In [1]: import numpy as np

In [2]: np.set_printoptions(precision=3, suppress=True, linewidth=140)

In [3]: def tidy(a):
   ...:     return np.round(a, 3) + 0
   ...: 

In [4]: rng = np.random.default_rng(76)

In [5]: arr = rng.normal(size=(16, 3)) + 3 * np.array([3, 1, 2])

In [6]: print(tidy(arr))
[[ 8.429  4.751  6.98 ]
 [ 9.507  4.073  4.436]
 [ 9.629  4.434  7.39 ]
 [ 7.44   2.109  6.455]
 [ 9.329  2.247  7.241]
 [ 8.962  2.863  5.564]
 [10.474  1.807  7.523]
 [ 8.69   2.678  5.685]
 [ 9.378  2.786  5.233]
 [10.089  3.987  5.616]
 [ 8.862  4.86   5.724]
 [ 9.441  1.661  5.484]
 [ 7.928  2.716  6.154]
 [10.156  2.35   5.805]
 [10.937  3.891  6.46 ]
 [ 8.854  2.635  5.223]]

In [7]: hat = arr @ np.linalg.solve(arr.T @ arr, arr.T)

In [8]: print(tidy(hat @ arr[:, 1]))
[4.751 4.073 4.434 2.109 2.247 2.863 1.807 2.678 2.786 3.987 4.86  1.661 2.716 2.35  3.891 2.635]

In [9]: lab = arr[:, 0] > np.median(arr[:, 0])

In [10]: f = arr[lab].mean(axis=0) - arr[~lab].mean(axis=0)

In [11]: print((((arr - arr.mean(axis=0)) @ f > 0) == lab).mean())
1.0

In [12]: print(lab.astype(int))
[0 1 1 0 0 0 1 0 1 1 0 1 0 1 1 0]

In [13]: print(np.argsort(-np.abs(f).round(6), kind="stable"))
[0 2 1]

In [14]: print(tidy(f))
[ 1.39   0.016 -0.135]

In [15]: mat = np.load("arr.npy")

In [16]: print(mat)
[[ 1 -2  4 -8]
 [ 1 -1  1 -1]
 [ 1  0  0  0]
 [ 1  1  1  1]
 [ 1  2  4  8]
 [ 1  3  9 27]]

In [17]: vec = np.array([-3, -1, -2, 2])

In [18]: target = mat @ vec

In [19]: print(target)
[-25  -6  -3  -4   3  30]

In [20]: print(tidy(np.linalg.lstsq(mat, target)[0]))
[-3. -1. -2.  2.]

In [21]: target = target + 0.3 * rng.normal(size=6)

In [22]: print(tidy(target))
[-24.373  -5.839  -3.25   -4.035   3.121  29.721]

In [23]: b, *_ = np.linalg.lstsq(mat, target)

In [24]: print(b.round())
[-3. -1. -2.  2.]

In [25]: print([round(float(np.linalg.norm(np.linalg.solve(mat.T @ mat + lam * np.eye(4), mat.T @ target))), 2) for lam in (0, 1, 10, 100)])
[4.24, 3.73, 2.68, 1.35]

In [26]: G = mat.T @ mat

In [27]: print(tidy(np.linalg.svd(mat, compute_uv=False) ** 2))
[947.379  46.526   3.399   1.696]

In [28]: print(tidy(np.linalg.eigvalsh(G)[::-1]))
[947.379  46.526   3.399   1.696]

In [29]: print(np.linalg.matrix_rank(G))
4

In [30]: data = np.array([[14.0, 6.0, 3.0, 3.0, 0.0],
    ...:     [6.0, 9.0, 2.0, 2.0, 0.0],
    ...:     [3.0, 2.0, 6.0, 1.0, 0.0],
    ...:     [3.0, 2.0, 1.0, 6.0, 0.0],
    ...:     [0.0, 0.0, 0.0, 0.0, 5.0]])

In [31]: # symmetric, so the eigenvalues are real

In [32]: vec = np.ones(5)

In [33]: for _ in range(6):
    ...:     vec = data @ vec
    ...:     vec /= np.linalg.norm(vec)
    ...:     print(round(vec @ data @ vec, 3))
    ...: 
19.519
19.969
19.998
20.0
20.0
20.0

In [34]: print(tidy(np.linalg.eigvalsh(data)[-1]))
20.0

In [35]: vals, vecs = np.linalg.eigh(data)

In [36]: print(tidy(vecs @ np.diag(vals) @ vecs.T))
[[14.  6.  3.  3.  0.]
 [ 6.  9.  2.  2.  0.]
 [ 3.  2.  6.  1.  0.]
 [ 3.  2.  1.  6.  0.]
 [ 0.  0.  0.  0.  5.]]

In [37]: print(tidy(vecs.T @ vecs))
[[1. 0. 0. 0. 0.]
 [0. 1. 0. 0. 0.]
 [0. 0. 1. 0. 0.]
 [0. 0. 0. 1. 0.]
 [0. 0. 0. 0. 1.]]

In [38]: print((vals > 1e-8).sum(), (vals < -1e-8).sum())
5 0

In [39]: print(tidy(np.linalg.eigvalsh(data @ data)))
[ 25.  25.  25.  25. 400.]

In [40]: print(np.abs(vecs[:, -1]).round(6).argmax())
0

In [41]: W1 = np.array([[2, 3, 4, 2], [1, 5, 5, 4], [4, 2, 0, 5], [5, 5, 4, 1], [3, 2, 1, 2]])

In [42]: b = np.array([2, 2, 3, 3])

In [43]: hid = np.maximum(data @ W1 + b, 0)

In [44]: print(hid)
[[ 63.  95. 101.  73.]
 [ 41.  79.  80.  63.]
 [ 39.  38.  29.  48.]
 [ 44.  53.  49.  28.]
 [ 17.  12.   8.  13.]]

In [45]: print((hid > 0).astype(int))
[[1 1 1 1]
 [1 1 1 1]
 [1 1 1 1]
 [1 1 1 1]
 [1 1 1 1]]

In [46]: basis = np.array([[2, 5, -3], [-5, 1, -3], [-1, -1, -1], [-5, 0, 3]])

In [47]: print(W1 @ basis)
[[-25   9 -13]
 [-48   5 -11]
 [-27  22  -3]
 [-24  26 -31]
 [-15  16 -10]]

In [48]: print((hid @ basis).round(6).argmax(axis=1))
[1 1 1 1 1]

In [49]: print(hid @ basis)
[[-815.  309. -356.]
 [-708.  204. -251.]
 [-381.  204. -116.]
 [-366.  224. -256.]
 [ -99.   89.  -56.]]

In [50]: def softmax(z):
    ...:     e = np.exp(z - z.max(axis=-1, keepdims=True))
    ...:     return e / e.sum(axis=-1, keepdims=True)
    ...: 

In [51]: print(tidy(softmax(data[2] + -2)))
[0.046 0.017 0.928 0.006 0.002]

In [52]: print(tidy(softmax(data).sum(axis=1)))
[1. 1. 1. 1. 1.]

In [53]: print(tidy(softmax(10 * data[2])))
[0. 0. 1. 0. 0.]

In [54]: print(tidy(softmax(data[2])))
[0.046 0.017 0.928 0.006 0.002]

In [55]: att = data @ data.T / np.sqrt(5)

In [56]: print(tidy(softmax(att)[2] @ data))
[14.  6.  3.  3.  0.]

In [57]: print(softmax(att).round(6).argmax(axis=1))
[0 0 0 0 4]

In [58]: F = np.load("sample3.npy")

In [59]: print(F)
[[-2  3  1 -3  0  1 -2  0]
 [ 0 -1  3 -1 -2 -3  2  2]
 [ 0  0 -3  3 -2 -3  3  3]
 [ 0  0  0  2  3  3 -1 -3]
 [ 0  0  0  0  2 -1 -3  2]
 [ 0  0  0  0  0  1  1 -1]
 [ 0  0  0  0  0  0 -1  2]
 [ 0  0  0  0  0  0  0  2]]

In [60]: # triangular: eigenvalues sit on the diagonal

In [61]: print(F.ravel(order="F"))
[-2  0  0  0  0  0  0  0  3 -1  0  0  0  0  0  0  1  3 -3  0  0  0  0  0 -3 -1  3  2  0  0  0  0  0 -2 -2  3  2  0  0  0  1 -3 -3  3 -1  1
  0  0 -2  2  3 -1 -3  1 -1  0  0  2  3 -3  2 -1  2  2]

In [62]: print(F.reshape(-1, 2))
[[-2  3]
 [ 1 -3]
 [ 0  1]
 [-2  0]
 [ 0 -1]
 [ 3 -1]
 [-2 -3]
 [ 2  2]
 [ 0  0]
 [-3  3]
 [-2 -3]
 [ 3  3]
 [ 0  0]
 [ 0  2]
 [ 3  3]
 [-1 -3]
 [ 0  0]
 [ 0  0]
 [ 2 -1]
 [-3  2]
 [ 0  0]
 [ 0  0]
 [ 0  1]
 [ 1 -1]
 [ 0  0]
 [ 0  0]
 [ 0  0]
 [-1  2]
 [ 0  0]
 [ 0  0]
 [ 0  0]
 [ 0  2]]

In [63]: print(F.reshape(2, -1))
[[-2  3  1 -3  0  1 -2  0  0 -1  3 -1 -2 -3  2  2  0  0 -3  3 -2 -3  3  3  0  0  0  2  3  3 -1 -3]
 [ 0  0  0  0  2 -1 -3  2  0  0  0  0  0  1  1 -1  0  0  0  0  0  0 -1  2  0  0  0  0  0  0  0  2]]

In [64]: blk = F.reshape(8, 2, -1)

In [65]: print(blk[:, 0])
[[-2  3  1 -3]
 [ 0 -1  3 -1]
 [ 0  0 -3  3]
 [ 0  0  0  2]
 [ 0  0  0  0]
 [ 0  0  0  0]
 [ 0  0  0  0]
 [ 0  0  0  0]]

In [66]: print(np.einsum("ihd,jhd->hij", blk, blk).shape)
(2, 8, 8)

In [67]: print(blk.shape)
(8, 2, 4)

In [68]: print(np.swapaxes(blk, 1, 2)[6])
[[ 0  0]
 [ 0  0]
 [ 0 -1]
 [ 0  2]]

In [69]: lab = rng.permutation(8)

In [70]: print(lab)
[2 5 7 4 0 6 1 3]

In [71]: M2 = F[lab][:, lab]

In [72]: print(tidy(np.linalg.det(M2)), tidy(np.linalg.det(F[lab])))
48.0 48.0

In [73]: print(tidy(np.sort(np.abs(np.linalg.eigvals(M2)))))
[1. 1. 1. 2. 2. 2. 2. 3.]

In [74]: print(np.trace(M2))
0

In [75]: print(np.diag(M2))
[-3  1  2  2 -2 -1 -1  2]

In [76]: print(M2)
[[-3 -3  3 -2  0  3  0  3]
 [ 0  1 -1  0  0  1  0  0]
 [ 0  0  2  0  0  0  0  0]
 [ 0 -1  2  2  0 -3  0  0]
 [ 1  1  0  0 -2 -2  3 -3]
 [ 0  0  2  0  0 -1  0  0]
 [ 3 -3  2 -2  0  2 -1 -1]
 [ 0  3 -3  3  0 -1  0  2]]

In [77]: print(np.allclose(M2, F))
False

In [78]: f = np.array([1, 3])

In [79]: print(np.convolve(M2[3], f))
[ 0 -1 -1  8  6 -3 -9  0  0]

In [80]: vec = np.array([5, 0, 9, 3, -1, -8, -2, -8])

In [81]: target = F @ vec

In [82]: print(target)
[-14  30 -22   5  -4  -2 -14 -16]

In [83]: print(tidy(np.linalg.solve(F.T, F[6])))
[0. 0. 0. 0. 0. 0. 1. 0.]

In [84]: print(tidy(np.linalg.solve(F, target)))
[ 5.  0.  9.  3. -1. -8. -2. -8.]

In [85]: print(tidy(np.linalg.solve(F, 2 * target)))
[ 10.   0.  18.   6.  -2. -16.  -4. -16.]

In [86]: print(tidy(np.linalg.solve(F, target + F[:, 3])))
[ 5.  0.  9.  4. -1. -8. -2. -8.]

In [87]: Uu, sv, VT = np.linalg.svd(F, full_matrices=False)

In [88]: print(tidy(VT @ VT.T))
[[1. 0. 0. 0. 0. 0. 0. 0.]
 [0. 1. 0. 0. 0. 0. 0. 0.]
 [0. 0. 1. 0. 0. 0. 0. 0.]
 [0. 0. 0. 1. 0. 0. 0. 0.]
 [0. 0. 0. 0. 1. 0. 0. 0.]
 [0. 0. 0. 0. 0. 1. 0. 0.]
 [0. 0. 0. 0. 0. 0. 1. 0.]
 [0. 0. 0. 0. 0. 0. 0. 1.]]

In [89]: print(np.abs(Uu[:, 0]).round(6).argmax())
2

In [90]: print(tidy(np.cumsum(sv ** 2) / np.sum(sv ** 2)))
[0.492 0.739 0.885 0.967 0.984 0.999 1.    1.   ]

In [91]: print(Uu.shape, sv.shape, VT.shape)
(8, 8) (8,) (8, 8)

In [92]: print(tidy(np.abs(VT[0])))
[0.06  0.139 0.102 0.15  0.421 0.56  0.436 0.513]

In [93]: print(tidy(sv / sv[0]))
[1.    0.708 0.545 0.409 0.183 0.173 0.054 0.004]

In [94]: print(tidy(np.sqrt((sv ** 2).sum())), tidy(np.linalg.norm(F)))
13.077 13.077

In [95]: W0 = np.loadtxt("test8.csv", delimiter=",")

In [96]: print(tidy(W0))
[[-1.618  2.908 -0.705  2.104]
 [-3.236 -2.243  0.197  0.677]
 [ 0.539 -0.969 -3.814  0.476]
 [ 1.618 -1.255  0.96   3.299]]

In [97]: print(tidy(np.linalg.norm(W0, axis=0)))
[4. 4. 4. 4.]

In [98]: print(tidy(np.linalg.norm(W0[2] - W0[3])))
5.657

In [99]: print(tidy(W0[2] @ W0[3]))
0.0

In [100]: f, v = W0[3], W0[1]

In [101]: print(f @ f)
16.0

In [102]: p = (f @ v) / (f @ f) * f

In [103]: print(np.linalg.matrix_rank(np.outer(f, v)))
1

In [104]: print(tidy(np.linalg.norm(f + v) ** 2 + np.linalg.norm(f - v) ** 2))
64.0

In [105]: print(tidy(p))
[0. 0. 0. 0.]

In [106]: vec = np.array([1, 2, 3, 0])

In [107]: print(tidy(W0 @ np.ones(4)))
[ 2.689 -4.605 -3.768  4.622]

In [108]: print(tidy(W0 @ np.eye(4)[1]))
[ 2.908 -2.243 -0.969 -1.255]

In [109]: print(tidy((W0 * vec).sum(axis=1)))
[  2.082  -7.131 -12.84    1.987]

In [110]: print(tidy(W0 @ (2 * vec)))
[  4.163 -14.263 -25.68    3.974]

In [111]: feats = np.load("x.npy")

In [112]: print(feats)
[[  4   2   6   6   4   4   6]
 [ 10  11   5   9  -2   2   5]
 [-20 -16 -20 -24  -8 -12 -20]]

In [113]: # null space of dimension 5

In [114]: Uu, sv, VT = np.linalg.svd(feats)

In [115]: print(np.argmax(sv[:-1] / (sv[1:] + 1e-6)) + 1)
2

In [116]: print(tidy(sv))
[51.749  9.056  0.   ]

In [117]: M2 = Uu[:, :2] @ np.diag(sv[:2]) @ VT[:2]

In [118]: print(tidy(np.linalg.norm(feats - M2, 2)), tidy(sv[2]))
0.0 0.0

In [119]: print(tidy(np.abs(feats - M2).max()))
0.0

In [120]: vec = np.array([1, 7, 5, -8, 0, 5, -3])

In [121]: print(feats @ vec)
[  2  35 -40]

In [122]: print(feats * vec)
[[   4   14   30  -48    0   20  -18]
 [  10   77   25  -72    0   10  -15]
 [ -20 -112 -100  192    0  -60   60]]

In [123]: print(feats @ (2 * vec))
[  4  70 -80]

In [124]: print(np.linalg.norm(feats @ vec) <= np.linalg.norm(feats, 2) * np.linalg.norm(vec) + 1e-9)
True

In [125]: print(np.einsum("ij,j->i", feats, vec))
[  2  35 -40]

In [126]: print(np.sign((feats @ vec).round(6)))
[ 1  1 -1]
